>>> import numpy as np
>>> np.set_printoptions(precision=2, suppress=True, linewidth=120)
>>> rnd = lambda a: np.round(a, 2) + 0
>>> r0 = np.array([1, 2, 1, 2])
>>> F = 3 * np.eye(4) + np.outer(r0, r0)
>>> print(F)
[[4. 2. 1. 2.]
 [2. 7. 2. 4.]
 [1. 2. 4. 2.]
 [2. 4. 2. 7.]]
>>> x = np.ones(4)
>>> for _ in range(6):
...     x = F @ x
...     x /= np.linalg.norm(x)
...     print(round(x @ F @ x, 2))
... 
12.94
13.0
13.0
13.0
13.0
13.0
>>> print(rnd(np.linalg.eigvalsh(F)[-1]))
13.0
>>> rng = np.random.default_rng(769)
>>> z = rng.permutation(4)
>>> print(z)
[0 2 3 1]
>>> Y = F[z][:, z]
>>> print(np.trace(Y))
22.0
>>> print(rnd(np.sort(np.abs(np.linalg.eigvals(Y)))))
[ 3.  3.  3. 13.]
>>> print(Y)
[[4. 1. 2. 2.]
 [1. 4. 2. 2.]
 [2. 2. 7. 4.]
 [2. 2. 4. 7.]]
>>> print(rnd(np.linalg.det(Y)), rnd(np.linalg.det(F[z])))
351.0 351.0
>>> z = rng.permutation(4)
>>> Y = F[:, z] * rng.choice([-1, 1], 4)
>>> print(Y)
[[-4. -1. -2. -2.]
 [-2. -2. -4. -7.]
 [-1. -4. -2. -2.]
 [-2. -2. -7. -4.]]
>>> Uu, _, vt = np.linalg.svd(F.T @ Y)
>>> print(rnd(Uu @ vt))
[[-1.  0.  0.  0.]
 [ 0.  0.  0. -1.]
 [ 0. -1.  0.  0.]
 [ 0.  0. -1.  0.]]
>>> print(z)
[0 2 3 1]
>>> print(rnd(np.linalg.lstsq(F, Y)[0]))
[[-1.  0.  0.  0.]
 [ 0.  0.  0. -1.]
 [ 0. -1.  0.  0.]
 [ 0.  0. -1.  0.]]
>>> q = F.astype(float).copy()
>>> for j in range(4):
...     q[:, j] -= q[:, :j] @ (q[:, :j].T @ q[:, j])
...     q[:, j] /= np.linalg.norm(q[:, j])
... 
>>> print(rnd(q.T @ q))
[[1. 0. 0. 0.]
 [0. 1. 0. 0.]
 [0. 0. 1. 0.]
 [0. 0. 0. 1.]]
>>> print(F.mean(axis=0))
[2.25 3.75 2.25 3.75]
>>> print(np.abs(F).max())
7.0
>>> F[4]
Traceback (most recent call last):
  File "<python-input-29>", line 1, in <module>
    F[4]
    ~^^^
IndexError: index 4 is out of bounds for axis 0 with size 4
>>> print(np.diff(F, axis=0))
[[-2.  5.  1.  2.]
 [-1. -5.  2. -2.]
 [ 1.  2. -2.  5.]]
>>> np.zeros(4, 4)
Traceback (most recent call last):
  File "<python-input-31>", line 1, in <module>
    np.zeros(4, 4)
    ~~~~~~~~^^^^^^
TypeError: Cannot interpret '4' as a data type
>>> print(F.sum(axis=1))
[ 9. 15.  9. 15.]
>>> print(np.count_nonzero(F))
16
>>> print(F.sum(axis=0))
[ 9. 15.  9. 15.]
>>> print(F - F[0])
[[ 0.  0.  0.  0.]
 [-2.  5.  1.  2.]
 [-3.  0.  3.  0.]
 [-2.  2.  1.  5.]]
>>> ang = np.deg2rad(15)
>>> A = np.eye(6)
>>> A[np.ix_([0, 3], [0, 3])] = [[np.cos(ang), -np.sin(ang)], [np.sin(ang), np.cos(ang)]]
>>> print(rnd(A))
[[ 0.97  0.    0.   -0.26  0.    0.  ]
 [ 0.    1.    0.    0.    0.    0.  ]
 [ 0.    0.    1.    0.    0.    0.  ]
 [ 0.26  0.    0.    0.97  0.    0.  ]
 [ 0.    0.    0.    0.    1.    0.  ]
 [ 0.    0.    0.    0.    0.    1.  ]]
>>> # 5 blocks once reordered
>>> x = np.array([2, 1, 0, 2, 2, 2])
>>> print(6 - np.linalg.matrix_rank(A - np.eye(6), tol=1e-8))
4
>>> print(rnd(A.T @ (A @ x)))
[2. 1. 0. 2. 2. 2.]
>>> print([p for p in range(1, 25) if np.allclose(np.linalg.matrix_power(A, p), np.eye(6))])
[24]
>>> print(rnd(np.abs(np.linalg.eigvals(A))))
[1. 1. 1. 1. 1. 1.]
>>> x = np.array([-2, 2, -2, -2, 2, -1])
>>> print(rnd((A * x).sum(axis=1)))
[-1.41  2.   -2.   -2.45  2.   -1.  ]
>>> print(rnd(A @ np.ones(6)))
[0.71 1.   1.   1.22 1.   1.  ]
>>> print(rnd(A * x))
[[-1.93  0.    0.    0.52  0.    0.  ]
 [ 0.    2.    0.    0.    0.    0.  ]
 [ 0.    0.   -2.    0.    0.    0.  ]
 [-0.52  0.    0.   -1.93  0.    0.  ]
 [ 0.    0.    0.    0.    2.    0.  ]
 [ 0.    0.    0.    0.    0.   -1.  ]]
>>> print(np.linalg.norm(A @ x) <= np.linalg.norm(A, 2) * np.linalg.norm(x) + 1e-9)
True
>>> print(A @ np.eye(6)[1])
[0. 1. 0. 0. 0. 0.]
